>>> import numpy as np
>>> from numpy import linalg as LA
>>> np.set_printoptions(precision=2, suppress=True, linewidth=160, sign=" ")
>>> A = np.loadtxt("m.csv", delimiter=",")
>>> A
array([[-0.37, -0.07,  0.25,  0.23, -0.07,  0.48, -0.21, -0.04, -0.22,  0.14, -0.1 ],
       [ 0.73, -1.17, -0.7 ,  2.49, -2.69,  0.69,  1.31, -1.78, -0.76,  4.1 ,  0.91],
       [-1.16,  1.44, -0.23, -0.7 ,  0.93,  1.31, -1.33,  0.44,  1.44, -0.37, -0.11],
       [-0.07,  0.59, -0.47,  0.53, -0.48,  0.19, -0.12, -0.17,  1.09,  0.93,  0.35],
       [ 1.2 , -0.71, -0.52,  1.61, -1.43, -1.48,  1.11, -0.89, -0.52,  1.54,  0.54],
       [-0.12, -0.76,  0.25,  0.06,  0.09,  0.15,  0.35, -0.2 , -0.88, -0.11, -0.14],
       [-0.46, -0.39,  0.24, -1.75,  1.53, -0.96,  0.79,  1.11,  0.24, -2.6 , -0.23],
       [ 1.77, -2.47,  0.14,  1.19, -1.7 , -1.11,  1.94, -1.39, -2.56,  1.4 ,  0.23],
       [-2.05,  1.12,  0.53, -1.13,  1.72,  1.91, -1.39,  1.01,  0.81, -1.3 , -0.51]])
>>> A2 = A / np.sqrt((A ** 2).mean(axis=1, keepdims=True))
>>> A2[1]
array([ 0.39, -0.62, -0.37,  1.32, -1.42,  0.36,  0.69, -0.94, -0.4 ,  2.17,  0.48])
>>> LA.matrix_rank(A2) == LA.matrix_rank(A)
np.True_
>>> F = np.load("block13.npy")
>>> F
array([[ 0,  4,  1,  0,  2, -3, -7, -7,  2],
       [ 2, -5, -4,  0, -3,  2, -2, -1,  9],
       [-1,  8,  9,  6,  3,  2, -1,  4, -6],
       [ 9,  4,  0, -2, -3, -2, -6, -2, -7],
       [ 7, -2,  7, -2,  2, -7, -1,  9,  9],
       [-1,  7,  4,  3,  2,  4, -3,  7,  6],
       [ 0, -4, -2,  1,  7,  5,  7, -1,  5],
       [ 7,  1,  8,  6,  8,  3,  1,  1,  8],
       [-2,  0,  9,  2, -3,  3, -6,  1, -6]])
>>> cov = F.T @ F
>>> LA.matrix_rank(cov)
np.int64(9)
>>> m1 = np.load("test18.npy")
>>> m1
array([[ 18,  12,  14,   5,  19],
       [ 12,  22,   9,   9,  19],
       [ 14,   9,  13,   4,  17],
       [  5,   9,   4,  15,  14],
       [ 19,  19,  17,  14,  32]])
>>> x = np.ones(5)
>>> for _ in range(5):
...     x = m1 @ x
...     x /= LA.norm(x)
...     print(round(x @ m1 @ x, 2))
... 
73.79
73.81
73.81
73.81
73.81
>>> round(LA.eigvalsh(m1)[-1], 2)
np.float64(73.81)
>>> x
array([ 0.43,  0.45,  0.36,  0.28,  0.64])
>>> rng = np.random.default_rng(113342)
>>> z = rng.integers(0, 3, 8)
>>> mat = (z[:, None] == z) * -3 + np.eye(8)
>>> mat
array([[-2., -3.,  0.,  0.,  0.,  0.,  0., -3.],
       [-3., -2.,  0.,  0.,  0.,  0.,  0., -3.],
       [ 0.,  0., -2., -3., -3.,  0.,  0.,  0.],
       [ 0.,  0., -3., -2., -3.,  0.,  0.,  0.],
       [ 0.,  0., -3., -3., -2.,  0.,  0.,  0.],
       [ 0.,  0.,  0.,  0.,  0., -2., -3.,  0.],
       [ 0.,  0.,  0.,  0.,  0., -3., -2.,  0.],
       [-3., -3.,  0.,  0.,  0.,  0.,  0., -2.]])
>>> # 3 groups of indices that never mix
>>> mat.reshape(-1, 2)
array([[-2., -3.],
       [ 0.,  0.],
       [ 0.,  0.],
       [ 0., -3.],
       [-3., -2.],
       [ 0.,  0.],
       [ 0.,  0.],
       [ 0., -3.],
       [ 0.,  0.],
       [-2., -3.],
       [-3.,  0.],
       [ 0.,  0.],
       [ 0.,  0.],
       [-3., -2.],
       [-3.,  0.],
       [ 0.,  0.],
       [ 0.,  0.],
       [-3., -3.],
       [-2.,  0.],
       [ 0.,  0.],
       [ 0.,  0.],
       [ 0.,  0.],
       [ 0., -2.],
       [-3.,  0.],
       [ 0.,  0.],
       [ 0.,  0.],
       [ 0., -3.],
       [-2.,  0.],
       [-3., -3.],
       [ 0.,  0.],
       [ 0.,  0.],
       [ 0., -2.]])
>>> mat.ravel(order="F")
array([-2., -3.,  0.,  0.,  0.,  0.,  0., -3., -3., -2.,  0.,  0.,  0.,  0.,  0., -3.,  0.,  0., -2., -3., -3.,  0.,  0.,  0.,  0.,  0., -3., -2., -3.,  0.,
        0.,  0.,  0.,  0., -3., -3., -2.,  0.,  0.,  0.,  0.,  0.,  0.,  0.,  0., -2., -3.,  0.,  0.,  0.,  0.,  0.,  0., -3., -2.,  0., -3., -3.,  0.,  0.,
        0.,  0.,  0., -2.])
>>> T = mat.reshape(8, 2, -1)
>>> T.transpose(1, 0, 2)
array([[[-2., -3.,  0.,  0.],
        [-3., -2.,  0.,  0.],
        [ 0.,  0., -2., -3.],
        [ 0.,  0., -3., -2.],
        [ 0.,  0., -3., -3.],
        [ 0.,  0.,  0.,  0.],
        [ 0.,  0.,  0.,  0.],
        [-3., -3.,  0.,  0.]],

       [[ 0.,  0.,  0., -3.],
        [ 0.,  0.,  0., -3.],
        [-3.,  0.,  0.,  0.],
        [-3.,  0.,  0.,  0.],
        [-2.,  0.,  0.,  0.],
        [ 0., -2., -3.,  0.],
        [ 0., -3., -2.,  0.],
        [ 0.,  0.,  0., -2.]]])
>>> T[:, 0]
array([[-2., -3.,  0.,  0.],
       [-3., -2.,  0.,  0.],
       [ 0.,  0., -2., -3.],
       [ 0.,  0., -3., -2.],
       [ 0.,  0., -3., -3.],
       [ 0.,  0.,  0.,  0.],
       [ 0.,  0.,  0.,  0.],
       [-3., -3.,  0.,  0.]])
>>> np.einsum("ihd,jhd->hij", T, T).shape
(2, 8, 8)
>>> T.shape
(8, 2, 4)
>>> np.einsum("ihd,ihd->ih", T, T)
array([[ 13.,   9.],
       [ 13.,   9.],
       [ 13.,   9.],
       [ 13.,   9.],
       [ 18.,   4.],
       [  0.,  13.],
       [  0.,  13.],
       [ 18.,   4.]])
